$ ipython --no-banner

In [1]: import numpy as np

In [2]: np.set_printoptions(precision=2, suppress=True, linewidth=100, sign=" ")

In [3]: def rd(a):
   ...:     return np.round(a, 2) + 0
   ...: 

In [4]: f = np.array([0, 3, 2, 3]) + 0.5

In [5]: arr = np.outer(f, f) / (f @ f)

In [6]: print(rd(arr))
[[ 0.01  0.06  0.04  0.06]
 [ 0.06  0.4   0.28  0.4 ]
 [ 0.04  0.28  0.2   0.28]
 [ 0.06  0.4   0.28  0.4 ]]

In [7]: # symmetric

In [8]: evals, evecs = np.linalg.eigh(arr)

In [9]: vec = np.array([2, 3, 1, 2])

In [10]: print(rd(np.abs(arr).sum(axis=1).max()), rd(np.abs(evals).max()))
1.13 1.0

In [11]: Uu, sig, Vt = np.linalg.svd(arr)

In [12]: evecs = Vt[:(sig > 1e-8).sum()]

In [13]: rng = np.random.default_rng(957)

In [14]: vec = arr[0] + 4 * arr[2] + rng.integers(2) * np.eye(4)[2]

In [15]: print(rd(vec))
[ 0.17  1.19  1.85  1.19]

In [16]: print(rd(evecs.T @ evecs))
[[ 0.01  0.06  0.04  0.06]
 [ 0.06  0.4   0.28  0.4 ]
 [ 0.04  0.28  0.2   0.28]
 [ 0.06  0.4   0.28  0.4 ]]

In [17]: print(np.allclose(evecs.T @ evecs @ vec, vec))
False

In [18]: print(rd(np.diag(evecs.T @ evecs)))
[ 0.01  0.4   0.2   0.4 ]

In [19]: hat = np.triu(np.array([[9, 3, 1, 8], [0, 3, 1, 9], [6, 0, 3, 0], [5, 5, 8, 0]]), 1) + np.eye(4)

In [20]: M2 = hat @ arr @ np.linalg.inv(hat)

In [21]: print(rd(np.trace(M2)), rd(np.trace(arr)))
1.0 1.0

In [22]: print(rd(np.linalg.det(M2)))
0.0

In [23]: vec = np.array([7, 1, 0, 5])

In [24]: print(rd(arr @ vec))
[ 0.4   2.77  1.98  2.77]

In [25]: print(rd(arr @ arr @ vec))
[ 0.4   2.77  1.98  2.77]

In [26]: print(rd(np.trace(arr)))
1.0

In [27]: print(rd((vec - arr @ vec) @ (arr @ vec)))
0.0

In [28]: print(rd(np.linalg.norm(arr[0] - arr[2])))
0.36

In [29]: print(rd(np.linalg.norm(arr) ** 2 / np.linalg.norm(arr, 2) ** 2))
1.0

In [30]: print(rd(np.linalg.norm(arr, 1)), rd(np.linalg.norm(arr, np.inf)))
1.13 1.13

In [31]: print(rd(np.linalg.norm(arr, "nuc")))
1.0

In [32]: print(rd(np.linalg.norm(arr, axis=0)))
[ 0.09  0.63  0.45  0.63]

In [33]: A = np.load("out0.npy")

In [34]: print(A)
[[ 10.33  18.72 -10.47 -19.4 ]
 [ 10.59  19.58 -10.38 -20.65]
 [ 10.3   19.63  -7.76 -18.4 ]
 [  9.99  20.07 -10.57 -20.05]
 [  9.67  19.23  -9.47 -18.93]
 [  9.97  20.66 -12.06 -19.16]
 [  9.11  19.82 -10.73 -21.02]
 [  7.68  19.13  -8.77 -18.64]
 [ 11.85  19.44 -10.44 -20.28]
 [ 11.07  21.26  -8.49 -20.69]
 [ 10.52  18.82  -9.6  -20.88]]

In [35]: M2 = A / np.linalg.norm(A, axis=1, keepdims=True)

In [36]: G = M2 @ M2.T

In [37]: print((np.abs(G) > 0.9).astype(int))
[[ 1  1  1  1  1  1  1  1  1  1  1]
 [ 1  1  1  1  1  1  1  1  1  1  1]
 [ 1  1  1  1  1  1  1  1  1  1  1]
 [ 1  1  1  1  1  1  1  1  1  1  1]
 [ 1  1  1  1  1  1  1  1  1  1  1]
 [ 1  1  1  1  1  1  1  1  1  1  1]
 [ 1  1  1  1  1  1  1  1  1  1  1]
 [ 1  1  1  1  1  1  1  1  1  1  1]
 [ 1  1  1  1  1  1  1  1  1  1  1]
 [ 1  1  1  1  1  1  1  1  1  1  1]
 [ 1  1  1  1  1  1  1  1  1  1  1]]

In [38]: print(rd(G[9]))
[ 1.    1.    1.    1.    1.    0.99  0.99  1.    1.    1.    1.  ]

In [39]: print(rd(np.degrees(np.arccos(np.clip(G[9, 3], -1, 1)))))
4.52

In [40]: print(rd(np.linalg.norm(M2, axis=1)))
[ 1.  1.  1.  1.  1.  1.  1.  1.  1.  1.  1.]

In [41]: print(rd(G))
[[ 1.    1.    1.    1.    1.    1.    1.    1.    1.    1.    1.  ]
 [ 1.    1.    1.    1.    1.    1.    1.    1.    1.    1.    1.  ]
 [ 1.    1.    1.    1.    1.    0.99  0.99  1.    1.    1.    1.  ]
 [ 1.    1.    1.    1.    1.    1.    1.    1.    1.    1.    1.  ]
 [ 1.    1.    1.    1.    1.    1.    1.    1.    1.    1.    1.  ]
 [ 1.    1.    0.99  1.    1.    1.    1.    1.    1.    0.99  0.99]
 [ 1.    1.    0.99  1.    1.    1.    1.    1.    1.    0.99  1.  ]
 [ 1.    1.    1.    1.    1.    1.    1.    1.    0.99  1.    1.  ]
 [ 1.    1.    1.    1.    1.    1.    1.    0.99  1.    1.    1.  ]
 [ 1.    1.    1.    1.    1.    0.99  0.99  1.    1.    1.    1.  ]
 [ 1.    1.    1.    1.    1.    0.99  1.    1.    1.    1.    1.  ]]

In [42]: print(np.allclose(arr[:-1].T @ np.linalg.lstsq(arr[:-1].T, arr[-1])[0], arr[-1]))
True

In [43]: print(np.linalg.lstsq(arr[:-1].T, arr[-1])[2])
1

In [44]: print(np.unique(arr.round(6), axis=0).shape)
(3, 4)

In [45]: d = np.linalg.norm(A[:, None] - A[None], axis=-1)

In [46]: print(d.mean(axis=1).argmax())
7

In [47]: print(rd(np.linalg.norm(A - A.mean(axis=0), axis=1)))
[ 1.22  1.08  2.57  0.83  1.16  2.48  1.77  2.97  1.91  2.48  1.45]

In [48]: print(d[5].round(6).argsort(kind="stable")[:4])
[ 5  3  0  1]

In [49]: print(np.linalg.matrix_rank(d ** 2))
6

In [50]: print((d + 1e9 * np.eye(11)).round(6).argmin(axis=1))
[ 4  3  4  1  0  3  3  4  1  1  1]

In [51]: print(np.flatnonzero(d[5] < d.mean() / 2))
[ 5]

In [52]: J = np.array([[0.6, 0.7, 0.7],
    ...:     [-0.3, -0.8, -1.5],
    ...:     [-0.18, -1.27, 1.19],
    ...:     [-0.2, -1.3, 1.2]])

In [53]: hat = J @ np.linalg.solve(J.T @ J, J.T)

In [54]: print(rd((np.eye(4) - hat) @ J))
[[ 0.  0.  0.]
 [ 0.  0.  0.]
 [ 0.  0.  0.]
 [ 0.  0.  0.]]

In [55]: print(rd(np.trace(hat)))
3.0

In [56]: print(np.allclose(hat @ hat, hat))
True

In [57]: print(rd(hat))
[[ 1.    0.    0.02 -0.02]
 [ 0.    1.    0.01 -0.01]
 [ 0.02  0.01  0.49  0.5 ]
 [-0.02 -0.01  0.5   0.51]]

In [58]: F = np.array([[0, -5, -4, 1, 0],
    ...:     [-4, -5, 2, -5, 1],
    ...:     [-4, 2, 4, 5, 0],
    ...:     [4, -4, -5, -4, -1]])

In [59]: F[-1] = F[0] + 3 * F[1]

In [60]: print(F)
[[  0  -5  -4   1   0]
 [ -4  -5   2  -5   1]
 [ -4   2   4   5   0]
 [-12 -20   2 -14   3]]

In [61]: # rows and columns are dependent

In [62]: print(np.linalg.matrix_rank(F, rtol=0.1))
3

In [63]: print([round(float(x), 2) for x in np.linalg.svd(F, compute_uv=False)[:3]])
[28.85, 8.13, 5.33]

In [64]: print(np.argsort(-np.linalg.norm(F, axis=0).round(6), kind="stable")[:3])
[ 1  3  0]

In [65]: Uu, sig, Vt = np.linalg.svd(F)

In [66]: print(np.argmax(sig[:-1] / (sig[1:] + 1e-6)) + 1)
3

In [67]: print(rd(sig))
[ 28.85   8.13   5.33   0.  ]

In [68]: M2 = Uu[:, :3] @ np.diag(sig[:3]) @ Vt[:3]

In [69]: print(rd(np.abs(F - M2).max()))
0.0

In [70]: print(rd(np.linalg.norm(F - M2) / np.linalg.norm(F)))
0.0

In [71]: print(np.linalg.matrix_rank(F, rtol=0.05))
3

In [72]: print(np.linalg.matrix_rank(F))
3

In [73]: print(np.abs(F).max())
20

In [74]: print(rd(np.linalg.svd(F, compute_uv=False)))
[ 28.85   8.13   5.33   0.  ]

In [75]: print(F.mean(axis=0))
[-5.   -7.    1.   -3.25  1.  ]

In [76]: print(F - F[0])
[[  0   0   0   0   0]
 [ -4   0   6  -6   1]
 [ -4   7   8   4   0]
 [-12 -15   6 -15   3]]

In [77]: w1 = np.array([[2, 4, 3, 0, 2, 3],
    ...:     [4, 0, 1, 3, 3, 4],
    ...:     [1, 1, 2, 5, 4, 3],
    ...:     [2, 3, 5, 3, 2, 3],
    ...:     [3, 0, 0, 4, 5, 4]])

In [78]: beta = np.array([1, 1, 0, 1, 2, 0])

In [79]: act = np.maximum(F @ w1 + beta, 0)

In [80]: print(np.linalg.matrix_rank(act))
1

In [81]: Z = np.array([[5, -7, -3],
    ...:     [-7, 9, 1],
    ...:     [8, -2, -1],
    ...:     [-3, -5, 1],
    ...:     [-9, 3, -5],
    ...:     [4, -8, -5]])

In [82]: print((act @ Z).round(6).argmax(axis=1))
[ 0  0  0  0]

In [83]: Uu, sig, Vt = np.linalg.svd(F)

In [84]: evecs = Vt[:(sig > 1e-8).sum()]

In [85]: vec = F[3] + 4 * F[1] + rng.integers(2) * np.eye(5)[3]

In [86]: print(vec)
[-28. -40.  10. -34.   7.]

In [87]: print(rd(evecs.T @ evecs))
[[ 0.6   0.28 -0.38 -0.12 -0.07]
 [ 0.28  0.8   0.28  0.08 -0.05]
 [-0.38  0.28  0.63 -0.11  0.05]
 [-0.12  0.08 -0.11  0.96 -0.07]
 [-0.07 -0.05  0.05 -0.07  0.01]]

In [88]: print(np.allclose(evecs.T @ evecs @ vec, vec))
True

In [89]: print(np.linalg.matrix_rank(np.vstack([F, vec])))
3

In [90]: K = np.load("m.npy")

In [91]: print(rd(K))
[[-1.85 -1.75 -1.59]
 [ 1.18 -0.25 -2.75]
 [-1.45 -1.66 -2.03]
 [-2.22 -0.73  1.87]
 [-0.69  0.6   2.86]
 [ 2.18  1.77  1.06]
 [-1.69 -0.18  2.47]
 [ 1.62  1.71  1.86]
 [-0.85  0.49  2.83]
 [ 2.55  1.58 -0.13]
 [ 0.61 -0.65 -2.86]
 [ 0.61  1.34  2.62]
 [ 2.56  1.31 -0.87]
 [ 2.54  1.6  -0.03]
 [ 0.42  1.25  2.7 ]
 [ 2.1   0.59 -2.06]
 [ 1.28  1.61  2.18]
 [-2.53 -1.61 -0.01]
 [ 1.27 -0.18 -2.71]
 [ 2.43  1.7   0.43]
 [-0.75 -1.4  -2.55]
 [ 2.39  1.72  0.55]]

In [92]: # null space of dimension 1

In [93]: Xs = K - K.mean(axis=1)
---------------------------------------------------------------------------
ValueError                                Traceback (most recent call last)
Cell In[93], line 1
----> 1 Xs = K - K.mean(axis=1)

ValueError: operands could not be broadcast together with shapes (22,3) (22,) 

In [94]: Xs = K - K.mean(axis=0)

In [95]: Uu, sig, Vt = np.linalg.svd(Xs, full_matrices=False)

In [96]: print(np.abs(Uu[:, 0]).argmax())
20

In [97]: print(rd(sig))
[ 10.12   9.22   0.  ]

In [98]: print(rd((sig ** 2).sum() ** 2 / (sig ** 4).sum()))
1.98

In [99]: print(rd(sig ** 2 / (sig ** 2).sum()))
[ 0.55  0.45  0.  ]

In [100]: print(np.searchsorted(np.cumsum(sig ** 2) / (sig ** 2).sum(), 0.9) + 1)
2

In [101]: print(np.linalg.matrix_rank(Xs))
2

In [102]: print(rd(Vt[0] * np.sign(Vt[0, np.abs(Vt[0]).argmax()])))
[ 0.25  0.47  0.85]
